$ python3 -q
>>> import numpy as np
>>> from numpy import linalg as LA
>>> np.set_printoptions(precision=2, suppress=True, linewidth=200)
>>> X = np.load("data.npy")
>>> print(X)
[[ 18.94  -0.15  25.61 -11.44 -27.07 -16.45   2.17 -17.95 -12.03]
 [ 17.96   1.62  24.95 -14.05 -26.54 -14.59   2.17 -19.45 -11.23]
 [ 16.72   0.73  22.49 -11.79 -25.62 -14.43   3.24 -19.03 -11.69]
 [ 18.58  -1.68  24.94 -11.13 -26.77 -15.79   2.17 -18.01 -11.95]
 [ 16.71  -0.17  24.75 -11.56 -27.82 -15.46   1.41 -19.25 -10.82]
 [ 16.96   0.31  23.02 -10.35 -28.12 -14.96   3.94 -17.84 -11.94]
 [ 16.65  -0.03  26.21 -12.84 -27.23 -13.98   3.81 -16.   -12.25]
 [ 17.39  -0.9   23.12 -12.84 -27.58 -17.22   3.52 -17.47 -12.03]
 [ 19.26   0.55  23.17 -12.36 -28.33 -14.47   3.64 -16.79 -12.03]
 [ 17.96   0.95  24.03 -10.93 -27.43 -15.68   3.24 -19.1  -12.99]
 [ 19.37  -0.92  23.42 -10.19 -27.39 -12.84   3.68 -19.23 -13.04]
 [ 18.83   0.66  24.65 -11.51 -26.39 -16.75   3.24 -17.85 -11.42]
 [ 16.77   0.02  24.36 -13.14 -29.79 -15.74   1.54 -17.91 -11.64]
 [ 19.83  -1.19  21.72 -12.51 -25.24 -15.08   3.18 -17.99 -11.66]
 [ 16.17   1.73  24.83 -10.43 -28.37 -15.65   3.09 -17.35 -10.14]
 [ 18.64   1.43  25.08 -13.28 -25.63 -13.71   3.9  -16.87 -12.54]
 [ 18.1    0.47  23.3  -11.1  -28.88 -13.96   3.68 -17.74 -11.95]
 [ 19.07   2.03  22.97 -12.7  -25.8  -15.88   0.77 -18.18 -11.59]
 [ 16.01  -0.09  23.78 -12.06 -27.94 -14.4    3.78 -15.6  -13.99]
 [ 18.32  -1.6   23.04 -11.57 -26.74 -14.62   3.28 -19.54 -12.49]
 [ 19.07   0.43  24.64 -12.14 -26.33 -14.66   2.6  -18.16 -12.44]
 [ 19.06   2.74  24.09 -11.34 -26.84 -15.15   3.85 -18.   -11.43]
 [ 19.06   0.21  23.52 -13.31 -27.69 -14.9    2.28 -16.37 -10.66]
 [ 17.97   0.21  24.31 -12.95 -28.06 -14.51   1.71 -19.19  -9.77]
 [ 17.87   0.35  23.79 -10.84 -27.64 -16.78   3.18 -18.   -10.78]
 [ 17.16   0.52  22.75 -11.25 -26.94 -15.16   3.2  -18.07 -12.77]
 [ 19.28   1.76  26.03 -12.06 -25.85 -13.02   2.51 -19.82 -10.95]
 [ 17.73   0.44  23.49 -13.27 -26.49 -16.09   3.63 -17.22 -10.61]
 [ 17.45  -0.01  23.1  -13.22 -26.54 -14.71   3.   -16.61 -12.59]
 [ 19.57  -1.5   24.35 -10.33 -27.79 -15.5    2.88 -19.92 -12.55]]
>>> C = X[[17, 4]].astype(float)
>>> for _ in range(5):
...     z = LA.norm(X[:, None] - C, axis=-1).argmin(axis=1)
...     C = np.array([X[z == j].mean(axis=0) for j in range(2)])
... 
>>> print(z)
[1 0 1 1 1 1 1 1 0 1 1 0 1 0 1 0 1 0 1 1 0 0 0 1 1 1 0 0 0 1]
>>> print(np.bincount(z))
[12 18]
>>> print(C[1] - C[0])
[-1.15 -0.99  0.05  1.16 -1.15 -0.26  0.08 -0.4  -0.34]
>>> vec = np.array([3, -2, -3, 1, -3, 3, 3, -3, -1])
>>> rhs = X @ vec
>>> print(LA.lstsq(X, rhs)[0])
[ 3. -2. -3.  1. -3.  3.  3. -3. -1.]
>>> print(LA.solve(X.T @ X, X.T @ rhs))
[ 3. -2. -3.  1. -3.  3.  3. -3. -1.]
>>> rng = np.random.default_rng(93)
>>> rhs = rhs + 0.1 * rng.normal(size=30)
>>> print(rhs)
[ 73.21  73.6   81.63  78.64  74.6   87.54  69.85  77.93  89.73  84.32 105.09  73.39  76.09  89.8   69.86  75.29  93.45  69.77  77.48  94.7   80.03  80.1   78.01  80.55  77.66  82.83  80.58  72.88
  76.9   96.08]
>>> coef, *_ = LA.lstsq(X, rhs)
>>> print(np.round(LA.norm(rhs - X @ coef), 2))
0.47
>>> print(np.round(X.T @ (rhs - X @ coef), 2) + 0)
[0. 0. 0. 0. 0. 0. 0. 0. 0.]
>>> print(coef)
[ 3.02 -1.99 -3.    1.02 -3.    2.99  2.99 -2.98 -1.02]
>>> print(coef.round())
[ 3. -2. -3.  1. -3.  3.  3. -3. -1.]
